In [1]: import numpy as np

In [2]: import numpy.linalg as la

In [3]: np.set_printoptions(precision=2, suppress=True, linewidth=100, sign=" ")

In [4]: A = np.load("arr.npy")

In [5]: print(A)
[[ 2.  5.  0.  0.  0.]
 [ 1.  5.  0.  0.  0.]
 [ 0.  0.  0.  8.  6.]
 [ 0.  0.  2.  5.  7.]
 [ 0.  0. -4. -9.  4.]]

In [6]: # 2 blocks once reordered

In [7]: r0 = np.array([-1, -2, -3, 3, 3])

In [8]: Y = A + np.outer(r0, np.eye(5)[1])

In [9]: print(Y)
[[ 2.  4.  0.  0.  0.]
 [ 1.  3.  0.  0.  0.]
 [ 0. -3.  0.  8.  6.]
 [ 0.  3.  2.  5.  7.]
 [ 0.  3. -4. -9.  4.]]

In [10]: print(round(la.det(Y) / la.det(A), 2), round(float(1 + la.solve(A, r0)[1]), 2))
0.4 0.4

In [11]: print(la.matrix_rank(Y - A))
1

In [12]: print(np.round(la.det(Y), 2))
-552.0

In [13]: print(Y @ Y)
[[   8.   20.    0.    0.    0.]
 [   5.   13.    0.    0.    0.]
 [  -3.   33.   -8.  -14.   80.]
 [   3.   39.  -18.  -22.   75.]
 [   3.    6.  -34. -113.  -71.]]

In [14]: print(np.sort(np.abs(la.eigvals(Y))))
[  0.44   2.35   4.56  10.85  10.85]

In [15]: assert Y == Y.T
---------------------------------------------------------------------------
ValueError                                Traceback (most recent call last)
Cell In[15], line 1
----> 1 assert Y == Y.T

ValueError: The truth value of an array with more than one element is ambiguous. Use a.any() or a.all()

In [16]: print(np.allclose(Y, Y.T))
False

In [17]: print(la.matrix_power(Y, 4))
[[  164.   420.     0.     0.     0.]
 [  105.   269.     0.     0.     0.]
 [  363.    39. -2404. -8620. -7370.]
 [  432.  -435. -2010. -7739. -8415.]
 [ -396. -5817.  4720. 10985. -6154.]]

In [18]: print(np.allclose(Y @ Y.T, Y.T @ Y))
False

In [19]: print((la.matrix_power((A != 0) + (A.T != 0) + np.eye(5), 5) > 0).astype(int))
[[ 1  1  0  0  0]
 [ 1  1  0  0  0]
 [ 0  0  1  1  1]
 [ 0  0  1  1  1]
 [ 0  0  1  1  1]]

In [20]: print(A @ A)
[[   9.   35.    0.    0.    0.]
 [   7.   30.    0.    0.    0.]
 [   0.    0.   -8.  -14.   80.]
 [   0.    0.  -18.  -22.   75.]
 [   0.    0.  -34. -113.  -71.]]

In [21]: print(np.round(la.det(A), 2))
-1380.0

In [22]: print((A != 0).astype(int))
[[ 1  1  0  0  0]
 [ 1  1  0  0  0]
 [ 0  0  0  1  1]
 [ 0  0  1  1  1]
 [ 0  0  1  1  1]]

In [23]: print(np.flatnonzero(la.matrix_power((A != 0) + (A.T != 0) + np.eye(5), 5)[3]))
[ 2  3  4]

In [24]: arr = np.loadtxt("block13.csv", delimiter=",")

In [25]: print(arr)
[[-4.  0.  0.  0.]
 [ 4.  8.  0.  0.]
 [ 0.  0.  8.  0.]
 [ 0.  0.  0. -8.]]

In [26]: # 3 groups of indices that never mix

In [27]: rng = np.random.default_rng(633796)

In [28]: labels = rng.permutation(5)

In [29]: Y = A[:, labels] * rng.choice([-1, 1], 5)

In [30]: print(Y)
[[ 5.  0.  0.  2. -0.]
 [ 5.  0.  0.  1. -0.]
 [ 0.  8.  0.  0. -6.]
 [ 0.  5.  2.  0. -7.]
 [ 0. -9. -4.  0. -4.]]

In [31]: Uu, _, Vt = la.svd(A.T @ Y)

In [32]: print(labels)
[ 1  3  2  0  4]
